In [1]: import numpy as np

In [2]: np.set_printoptions(suppress=True, linewidth=140)

In [3]: E = np.load("layer17.npy")

In [4]: E
Out[4]: 
array([[ 2.893,  0.902,  2.955,  0.999,  1.99 ,  1.966,  1.998,  1.965],
       [ 3.002,  1.021,  3.033,  0.983,  1.954,  2.117,  1.976,  2.049],
       [ 3.08 ,  0.986,  2.996,  1.005,  1.934,  2.006,  2.017,  2.047],
       [ 2.96 ,  1.051,  3.059,  0.966,  2.085,  1.986,  1.981,  2.005],
       [ 3.008,  0.954,  3.05 ,  0.944,  2.024,  2.013,  1.982,  1.989],
       [ 2.966,  1.085,  2.983,  0.897,  2.017,  2.015,  1.962,  2.003],
       [ 2.971,  0.971,  3.106,  0.997,  1.995,  2.031,  2.043,  2.043],
       [ 3.058,  1.074,  3.036,  1.005,  2.026,  1.983,  2.05 ,  1.912],
       [ 3.033,  0.961,  3.024,  1.084,  2.11 ,  2.16 ,  2.004,  1.966],
       [ 3.005,  0.942,  3.004,  1.009,  2.033,  2.057,  2.046,  2.035],
       [ 3.092,  0.925,  2.939,  0.983,  2.018,  2.027,  1.982,  1.949],
       [ 2.946,  0.931,  3.029,  1.058,  1.978,  2.028,  1.989,  1.974],
       [ 4.959,  1.911,  0.965,  1.998,  4.026,  3.052,  2.003,  4.985],
       [ 4.938,  1.964,  0.986,  2.052,  3.926,  2.953,  2.029,  4.979],
       [ 4.939,  1.952,  1.018,  1.963,  4.031,  2.93 ,  1.903,  5.085],
       [ 5.012,  1.953,  1.024,  1.961,  4.056,  3.08 ,  2.005,  4.936],
       [ 5.034,  1.99 ,  0.935,  2.   ,  3.968,  3.039,  2.036,  5.052],
       [ 5.029,  2.014,  0.992,  1.971,  3.957,  3.046,  2.008,  4.996],
       [ 5.001,  2.04 ,  1.023,  2.064,  4.032,  3.002,  2.041,  4.914],
       [ 5.027,  1.902,  0.967,  2.168,  4.007,  2.865,  1.936,  4.916],
       [ 4.996,  2.   ,  0.898,  2.02 ,  4.028,  3.044,  1.915,  4.909],
       [ 5.01 ,  2.002,  1.028,  1.98 ,  4.058,  2.95 ,  2.015,  4.983],
       [ 4.998,  2.064,  0.881,  2.093,  3.975,  2.938,  1.984,  4.918],
       [ 5.007,  1.939,  0.961,  1.986,  3.948,  3.072,  2.016,  5.07 ],
       [ 1.949,  4.046,  5.015,  2.056,  3.931,  5.018, -0.011,  4.02 ],
       [ 2.05 ,  4.026,  4.989,  1.97 ,  3.977,  4.942, -0.037,  3.997],
       [ 1.986,  4.023,  4.965,  1.927,  3.943,  5.055,  0.082,  3.95 ],
       [ 2.067,  4.02 ,  5.012,  2.071,  3.919,  4.969, -0.025,  4.008],
       [ 1.975,  4.003,  5.008,  1.88 ,  3.942,  4.981, -0.019,  3.949],
       [ 1.912,  4.09 ,  4.952,  1.885,  3.974,  4.991, -0.018,  3.976],
       [ 2.035,  3.952,  5.009,  1.999,  4.049,  4.977, -0.024,  3.998],
       [ 2.053,  4.009,  4.979,  2.026,  4.013,  4.951, -0.013,  4.003],
       [ 2.043,  3.921,  4.927,  1.869,  3.994,  4.913, -0.088,  3.905],
       [ 1.973,  4.037,  4.994,  2.023,  3.988,  4.972,  0.022,  3.955],
       [ 1.99 ,  3.969,  4.951,  1.984,  4.034,  4.938,  0.032,  4.033],
       [ 2.052,  4.022,  4.992,  2.041,  4.025,  4.966, -0.047,  3.975]])

In [5]: Xs = (E - E.mean(axis=0)) / E.std(axis=0)

In [6]: np.round(Xs.std(axis=0), 3)
Out[6]: array([1., 1., 1., 1., 1., 1., 1., 1.])

In [7]: beta = np.linalg.lstsq(np.delete(Xs, 2, axis=1), Xs[:, 2])[0]

In [8]: round(float(1 - np.var(Xs[:, 2] - np.delete(Xs, 2, axis=1) @ beta)), 3)
Out[8]: 0.999
